% ipython --no-banner

In [1]: import numpy as np

In [2]: import numpy.linalg as la

In [3]: np.set_printoptions(precision=2, suppress=True, linewidth=120)

In [4]: A = np.array([[0, 1, 5, 1], [0, 1, 2, 5], [0, 4, 11, 16]])

In [5]: # row 2 dominates

In [6]: la.matrix_rank(A, rtol=0.1)
Out[6]: np.int64(2)

In [7]: B = np.array([[0, 2, 2], [1, 1, 3], [3, 0, 2], [0, 0, 2]])

In [8]: B.T @ A.T
Out[8]: 
array([[16,  7, 37],
       [ 1,  1,  4],
       [15, 17, 66]])

In [9]: np.einsum("ik,kj->ji", A, B)
Out[9]: 
array([[16,  7, 37],
       [ 1,  1,  4],
       [15, 17, 66]])

In [10]: A @ B
Out[10]: 
array([[16,  1, 15],
       [ 7,  1, 17],
       [37,  4, 66]])

In [11]: np.einsum("ik,kj->ij", A, B)
Out[11]: 
array([[16,  1, 15],
       [ 7,  1, 17],
       [37,  4, 66]])

In [12]: U, sigma, VT = la.svd(A)

In [13]: np.argmax(sigma[:-1] / (sigma[1:] + 1e-6)) + 1
Out[13]: np.int64(2)

In [14]: B = U[:, :2] @ np.diag(sigma[:2]) @ VT[:2]

In [15]: B.round(2) + 0
Out[15]: 
array([[ 0.,  1.,  5.,  1.],
       [ 0.,  1.,  2.,  5.],
       [ 0.,  4., 11., 16.]])

In [16]: la.matrix_rank(B)
Out[16]: np.int64(2)

In [17]: round(float(la.norm(A - B, 2)), 2), np.round(sigma[2], 2)
Out[17]: (0.0, np.float64(0.0))

In [18]: la.matrix_rank(A, rtol=0.05)
Out[18]: np.int64(2)

In [19]: rk = la.matrix_rank(A)

In [20]: rk
Out[20]: np.int64(2)

In [21]: N = la.svd(A)[2][rk:].T

In [22]: la.matrix_rank(A.T @ A), la.matrix_rank(A @ A.T)
Out[22]: (np.int64(2), np.int64(2))

In [23]: [int(la.matrix_rank(A[:i])) for i in range(1, len(A) + 1)]
Out[23]: [1, 2, 2]

In [24]: np.round(A @ N, 2) + 0
Out[24]: 
array([[0., 0.],
       [0., 0.],
       [0., 0.]])

In [25]: np.round(np.trace(la.pinv(A) @ A), 2)
Out[25]: np.float64(2.0)

In [26]: np.abs(np.diag(la.qr(A)[1])) > 1e-9
Out[26]: array([False,  True,  True])

In [27]: la.lstsq(A[:-1].T, A[-1])[2]
Out[27]: np.int32(2)

In [28]: feats = np.load("case0.npy")

In [29]: feats
Out[29]: 
array([[-2, -1,  0, -2],
       [-1,  1,  0, -1],
       [-2, -1,  0, -2]])

In [30]: # row 2 repeats row 0

In [31]: U, sigma, VT = la.svd(feats)

In [32]: np.argmax(sigma[:-1] / (sigma[1:] + 1e-6)) + 1
Out[32]: np.int64(2)

In [33]: sigma.round(2) + 0
Out[33]: array([4.37, 1.37, 0.  ])

In [34]: B = U[:, :2] @ np.diag(sigma[:2]) @ VT[:2]

In [35]: round(la.norm(feats - B, 2), 2), round(float(sigma[2]), 2)
Out[35]: (np.float64(0.0), 0.0)

In [36]: la.lstsq(feats[:-1].T, feats[-1])[2]
Out[36]: np.int32(2)

In [37]: np.abs(np.diag(la.qr(feats)[1])) > 1e-9
Out[37]: array([ True,  True, False])

In [38]: la.cond(feats) > 100
Out[38]: np.True_

In [39]: np.argsort(-la.norm(feats, axis=0).round(6), kind="stable")[:3]
Out[39]: array([0, 3, 1])

In [40]: [round(float(x), 2) for x in la.svd(feats, compute_uv=False)[:3]]
Out[40]: [4.37, 1.37, 0.0]

In [41]: la.matrix_rank(feats, rtol=0.1)
Out[41]: np.int64(2)

In [42]: B = feats / la.norm(feats, axis=1, keepdims=True)

In [43]: cov = B @ B.T

In [44]: cov
Out[44]: 
array([[1.  , 0.58, 1.  ],
       [0.58, 1.  , 0.58],
       [1.  , 0.58, 1.  ]])

In [45]: cov[0]
Out[45]: array([1.  , 0.58, 1.  ])

In [46]: (cov - 2 * np.eye(3)).round(6).argmax(axis=1)
Out[46]: array([2, 0, 0])

In [47]: proj = np.triu(np.array([[0, 4, 5], [-3, 2, 3], [0, -4, -2]]), 1) + np.eye(3)

In [48]: B = proj @ cov @ la.inv(proj)

In [49]: proj @ cov - cov @ proj
Out[49]: 
array([[ 7.31,  2.89,  0.58],
       [ 3.  , -0.58, -2.89],
       [ 0.  , -4.  , -6.73]])

In [50]: la.matrix_rank(B)
Out[50]: np.int64(2)

In [51]: np.round(np.trace(B), 2), np.trace(cov)
Out[51]: (np.float64(3.0), np.float64(3.0))

In [52]: B
Out[52]: 
array([[  8.31, -25.77,  44.08],
       [  3.58, -11.58,  20.42],
       [  1.  ,  -3.42,   6.27]])

In [53]: np.round(np.poly(B), 2) + 0
Out[53]: array([ 1.  , -3.  ,  1.33,  0.  ])

In [54]: B = np.array([[2, 1, 1, 1], [0, 0, 1, 1], [1, 1, 1, 3], [3, 3, 2, 3]])

In [55]: B[-1] = B[0]

In [56]: data = B + 0.1 * np.eye(4)

In [57]: data
Out[57]: 
array([[2.1, 1. , 1. , 1. ],
       [0. , 0.1, 1. , 1. ],
       [1. , 1. , 1.1, 3. ],
       [2. , 1. , 1. , 1.1]])

In [58]: np.round(la.norm(data, 2) / la.norm(data), 2)
Out[58]: np.float64(0.93)

In [59]: la.matrix_rank(data, rtol=0.1)
Out[59]: np.int64(3)

In [60]: round(np.log10(la.cond(data)))
Out[60]: 3

In [61]: la.cond(data) > 100
Out[61]: np.True_

In [62]: [round(float(x), 2) for x in la.svd(data, compute_uv=False)[:3]]
Out[62]: [4.99, 1.87, 0.66]

In [63]: vec = np.array([0, -2, 0, -1])

In [64]: (data @ vec).argmax()
Out[64]: np.int64(1)

In [65]: data @ vec
Out[65]: array([-3. , -1.2, -5. , -3.1])

In [66]: (data * vec).sum(axis=1)
Out[66]: array([-3. , -1.2, -5. , -3.1])

In [67]: np.einsum("ij,j->i", data, vec)
Out[67]: array([-3. , -1.2, -5. , -3.1])

In [68]: data * vec
Out[68]: 
array([[ 0. , -2. ,  0. , -1. ],
       [ 0. , -0.2,  0. , -1. ],
       [ 0. , -2. ,  0. , -3. ],
       [ 0. , -2. ,  0. , -1.1]])

In [69]: B = np.array([[3, -3, 8], [2, -2, -4], [7, 1, -8], [-7, 6, -5]])

In [70]: np.einsum("ik,kj->ji", data, B)
Out[70]: 
array([[  8.3,   0.2,  -8.3,   7.3],
       [ -1.3,   6.8,  14.1,  -0.4],
       [ -0.2, -13.4, -19.8,  -1.5]])

In [71]: B @ data
Traceback (most recent call last):
  Cell In[71], line 1
    B @ data
ValueError: matmul: Input operand 1 has a mismatch in its core dimension 0, with gufunc signature (n?,k),(k,m?)->(n?,m?) (size 4 is different from 3)


In [72]: la.matrix_rank(data @ B)
Out[72]: np.int64(3)

In [73]: np.vstack([data, B.T]).shape
Out[73]: (7, 4)

In [74]: O, Rm = la.qr(data)

In [75]: O @ Rm
Out[75]: 
array([[2.1, 1. , 1. , 1. ],
       [0. , 0.1, 1. , 1. ],
       [1. , 1. , 1.1, 3. ],
       [2. , 1. , 1. , 1.1]])

In [76]: O.shape, Rm.shape
Out[76]: ((4, 4), (4, 4))

In [77]: np.round(O.T @ O, 2) + 0
Out[77]: 
array([[1., 0., 0., 0.],
       [0., 1., 0., 0.],
       [0., 0., 1., 0.],
       [0., 0., 0., 1.]])

In [78]: W = np.array([[-4, 0, -1, 1, -9],
    ...:     [-7, 2, 4, -5, 3],
    ...:     [7, 8, -4, -1, 8],
    ...:     [-8, -7, 9, 0, -4]])

In [79]: b = np.array([1, 3, 2, 0, -2])

In [80]: hid = np.maximum(data @ W + b, 0)

In [81]: (hid > 0).mean(axis=0)
Out[81]: array([0.  , 0.75, 1.  , 0.  , 0.25])

In [82]: la.matrix_rank(hid)
Out[82]: np.int64(3)

In [83]: Z = np.array([[0, 0, 3], [0, 1, 2], [0, 1, 0], [2, 1, 0], [3, 1, 1]])

In [84]: (hid @ Z).round(6).argmax(axis=1)
Out[84]: array([1, 1, 1, 1])

In [85]: hid @ Z
Out[85]: 
array([[ 0. , 14.9, 12. ],
       [ 6.9, 13.9, 10.7],
       [ 0. , 27.6,  0. ],
       [ 0. , 15.2, 10.6]])

In [86]: W @ Z
Out[86]: 
array([[-25,  -9, -21],
       [ -1,   4, -14],
       [ 22,  11,  45],
       [-12,  -2, -42]])
